$ python -q
>>> import numpy as np
>>> from numpy import linalg as LA
>>> np.set_printoptions(precision=3, suppress=True, linewidth=160, legacy="1.25")
>>> mat = np.load("w.npy")
>>> mat
array([[4., 1., 1., 1., 1., 1., 1.],
       [1., 4., 1., 1., 1., 1., 1.],
       [1., 1., 4., 1., 1., 1., 1.],
       [1., 1., 1., 4., 1., 1., 1.],
       [1., 1., 1., 1., 4., 1., 1.],
       [1., 1., 1., 1., 1., 4., 1.],
       [1., 1., 1., 1., 1., 1., 4.]])
>>> vals, evecs = LA.eigh(mat)
>>> print(np.abs(evecs[:, -1]))
[0.378 0.378 0.378 0.378 0.378 0.378 0.378]
>>> round(float(vals.sum()), 3), np.trace(mat)
(28.0, 28.0)
>>> print((vals > 1e-8).sum(), (vals < -1e-8).sum())
7 0
>>> mat @ (-1.0) ** np.arange(7)
array([ 4., -2.,  4., -2.,  4., -2.,  4.])
>>> mat @ np.ones(7)
array([10., 10., 10., 10., 10., 10., 10.])
>>> A = np.load("run13.npy")
>>> A
array([[ 1.988, -1.063, -1.863, -0.06 , -2.   , -0.204,  1.673, -0.283,  0.059],
       [ 3.356, -0.776, -2.64 , -0.821, -3.626,  0.788,  2.964, -0.417,  1.169],
       [ 2.196, -0.926, -2.2  , -0.044, -2.072, -0.042,  1.76 , -0.242,  0.11 ],
       [ 2.963, -4.002, -4.178,  2.369, -1.418, -3.23 ,  1.303,  0.348, -2.61 ],
       [ 4.081, -3.779, -5.044,  1.739, -3.209, -2.326,  2.697, -0.157, -1.796],
       [ 2.204, -1.146, -1.902, -0.003, -1.955, -0.272,  1.526, -0.114,  0.058],
       [ 4.289, -2.304, -4.077,  0.147, -3.921, -0.398,  3.463, -0.179,  0.319],
       [ 4.566, -0.829, -3.011, -1.369, -5.145,  1.513,  4.091, -0.644,  2.14 ],
       [ 4.405, -0.692, -3.138, -1.668, -4.943,  1.481,  4.048, -0.761,  2.097],
       [ 5.201, -3.604, -5.444,  0.875, -4.208, -1.383,  3.763, -0.206, -0.735],
       [ 3.081, -3.747, -4.025,  2.454, -1.536, -3.293,  1.436,  0.238, -2.623],
       [ 4.627, -0.54 , -3.325, -1.509, -5.061,  1.601,  4.172, -0.892,  1.89 ],
       [ 1.18 ,  0.004, -0.536, -0.793, -1.564,  0.941,  1.222, -0.271,  0.946],
       [ 2.99 , -3.935, -4.154,  2.432, -1.464, -3.166,  1.617,  0.38 , -2.877],
       [ 3.569,  0.612, -1.69 , -2.569, -4.457,  2.762,  3.568, -1.143,  3.037]])
>>> rng = np.random.default_rng(6963)
>>> B = A + rng.integers(-2, 3, (15, 2)) @ rng.integers(-2, 3, (2, 9))
>>> B
array([[ 1.988, -3.063, -0.863, -0.06 , -4.   , -0.204,  2.673, -2.283,  1.059],
       [-2.644,  0.224,  1.36 ,  2.179, -5.626, -2.212,  3.964,  3.583, -3.831],
       [ 4.196,  0.074, -4.2  , -1.044, -0.072,  0.958,  0.76 , -0.242,  1.11 ],
       [ 2.963, -8.002, -2.178,  2.369, -5.418, -3.23 ,  3.303, -3.652, -0.61 ],
       [ 6.081, -6.779, -5.044,  0.739, -5.209, -1.326,  3.697, -4.157,  1.204],
       [ 4.204,  1.854, -4.902, -1.003,  2.045,  0.728, -0.474,  1.886,  0.058],
       [ 2.289, -1.304, -3.077,  1.147, -3.921, -1.398,  3.463,  1.821, -1.681],
       [-3.434, -0.829,  2.989,  2.631, -9.145, -2.487,  6.091,  3.356, -3.86 ],
       [ 4.405,  3.308, -5.138, -1.668, -0.943,  1.481,  2.048,  3.239,  0.097],
       [-0.799, -2.604, -1.444,  3.875, -6.208, -4.383,  4.763,  3.794, -5.735],
       [ 7.081, -3.747, -7.025,  0.454,  0.464, -1.293,  0.436, -1.762,  0.377],
       [12.627, -0.54 , -9.325, -5.509, -1.061,  5.601,  2.172, -4.892,  7.89 ],
       [-2.82 ,  2.004,  1.464,  1.207, -1.564, -1.059,  1.222,  3.729, -3.054],
       [-1.01 , -1.935, -2.154,  4.432, -1.464, -5.166,  1.617,  4.38 , -6.877],
       [ 9.569, -0.388, -5.69 , -5.569, -2.457,  5.762,  2.568, -5.143,  8.037]])
>>> np.round(LA.svd(B - A, compute_uv=False), 3) + 0
array([31.057, 15.312,  0.   ,  0.   ,  0.   ,  0.   ,  0.   ,  0.   ,  0.   ])
>>> print(LA.matrix_rank(B - A, tol=1e-8))
2
